% ipython --no-banner

In [1]: import numpy as np

In [2]: import numpy.linalg as la

In [3]: np.set_printoptions(suppress=True, linewidth=120)

In [4]: def rnd(a):
   ...:     return np.round(a, 2) + 0
   ...: 

In [5]: E = np.load("run11.npy")

In [6]: print(E)
[[1.   0.5  0.25 0.12 0.06 0.03 0.02 0.01 0.   0.  ]
 [0.5  1.   0.5  0.25 0.12 0.06 0.03 0.02 0.01 0.  ]
 [0.25 0.5  1.   0.5  0.25 0.12 0.06 0.03 0.02 0.01]
 [0.12 0.25 0.5  1.   0.5  0.25 0.12 0.06 0.03 0.02]
 [0.06 0.12 0.25 0.5  1.   0.5  0.25 0.12 0.06 0.03]
 [0.03 0.06 0.12 0.25 0.5  1.   0.5  0.25 0.12 0.06]
 [0.02 0.03 0.06 0.12 0.25 0.5  1.   0.5  0.25 0.12]
 [0.01 0.02 0.03 0.06 0.12 0.25 0.5  1.   0.5  0.25]
 [0.   0.01 0.02 0.03 0.06 0.12 0.25 0.5  1.   0.5 ]
 [0.   0.   0.01 0.02 0.03 0.06 0.12 0.25 0.5  1.  ]]

In [7]: x = np.array([1, 1, -2, 4, 2, -5, 1, 5, -5, -3])

In [8]: target = E @ x

In [9]: rnd(target)
Out[9]: array([ 1.52,  1.52,  0.73,  3.33,  1.64, -2.18,  0.3 ,  1.45, -4.14, -4.31])

In [10]: rnd(la.solve(E, target))
Out[10]: array([ 1.,  1., -2.,  4.,  2., -5.,  1.,  5., -5., -3.])

In [11]: rnd(la.solve(E, E[:, 3]))
Out[11]: array([0., 0., 0., 1., 0., 0., 0., 0., 0., 0.])

In [12]: rnd(la.solve(E, target + E[:, 2]))
Out[12]: array([ 1.,  1., -1.,  4.,  2., -5.,  1.,  5., -5., -3.])

In [13]: rnd(la.solve(E, 2 * target))
Out[13]: array([  2.,   2.,  -4.,   8.,   4., -10.,   2.,  10., -10.,  -6.])

In [14]: evals, V = la.eigh(E)

In [15]: rnd(la.eigvalsh(E @ E))
Out[15]: array([0.12, 0.13, 0.16, 0.22, 0.32, 0.54, 1.03, 2.03, 4.07, 7.15])

In [16]: rnd(V.T @ E @ V)
Out[16]: 
array([[0.35, 0.  , 0.  , 0.  , 0.  , 0.  , 0.  , 0.  , 0.  , 0.  ],
       [0.  , 0.36, 0.  , 0.  , 0.  , 0.  , 0.  , 0.  , 0.  , 0.  ],
       [0.  , 0.  , 0.4 , 0.  , 0.  , 0.  , 0.  , 0.  , 0.  , 0.  ],
       [0.  , 0.  , 0.  , 0.47, 0.  , 0.  , 0.  , 0.  , 0.  , 0.  ],
       [0.  , 0.  , 0.  , 0.  , 0.56, 0.  , 0.  , 0.  , 0.  , 0.  ],
       [0.  , 0.  , 0.  , 0.  , 0.  , 0.73, 0.  , 0.  , 0.  , 0.  ],
       [0.  , 0.  , 0.  , 0.  , 0.  , 0.  , 1.01, 0.  , 0.  , 0.  ],
       [0.  , 0.  , 0.  , 0.  , 0.  , 0.  , 0.  , 1.42, 0.  , 0.  ],
       [0.  , 0.  , 0.  , 0.  , 0.  , 0.  , 0.  , 0.  , 2.02, 0.  ],
       [0.  , 0.  , 0.  , 0.  , 0.  , 0.  , 0.  , 0.  , 0.  , 2.67]])

In [17]: rnd(np.abs(V[:, -1]))
Out[17]: array([0.18, 0.26, 0.33, 0.37, 0.39, 0.39, 0.37, 0.33, 0.26, 0.18])

In [18]: rnd(evals)
Out[18]: array([0.35, 0.36, 0.4 , 0.47, 0.56, 0.73, 1.01, 1.42, 2.02, 2.67])

In [19]: print(rnd(la.eigvalsh(E + -1 * np.eye(10))))
[-0.65 -0.64 -0.6  -0.53 -0.44 -0.27  0.01  0.42  1.02  1.67]

In [20]: rnd(V @ np.diag(evals) @ V.T)
Out[20]: 
array([[1.  , 0.5 , 0.25, 0.12, 0.06, 0.03, 0.02, 0.01, 0.  , 0.  ],
       [0.5 , 1.  , 0.5 , 0.25, 0.12, 0.06, 0.03, 0.02, 0.01, 0.  ],
       [0.25, 0.5 , 1.  , 0.5 , 0.25, 0.12, 0.06, 0.03, 0.02, 0.01],
       [0.12, 0.25, 0.5 , 1.  , 0.5 , 0.25, 0.12, 0.06, 0.03, 0.02],
       [0.06, 0.12, 0.25, 0.5 , 1.  , 0.5 , 0.25, 0.12, 0.06, 0.03],
       [0.03, 0.06, 0.12, 0.25, 0.5 , 1.  , 0.5 , 0.25, 0.12, 0.06],
       [0.02, 0.03, 0.06, 0.12, 0.25, 0.5 , 1.  , 0.5 , 0.25, 0.12],
       [0.01, 0.02, 0.03, 0.06, 0.12, 0.25, 0.5 , 1.  , 0.5 , 0.25],
       [0.  , 0.01, 0.02, 0.03, 0.06, 0.12, 0.25, 0.5 , 1.  , 0.5 ],
       [0.  , 0.  , 0.01, 0.02, 0.03, 0.06, 0.12, 0.25, 0.5 , 1.  ]])

In [21]: np.abs(V[:, -1]).round(6).argmax()
Out[21]: np.int64(4)
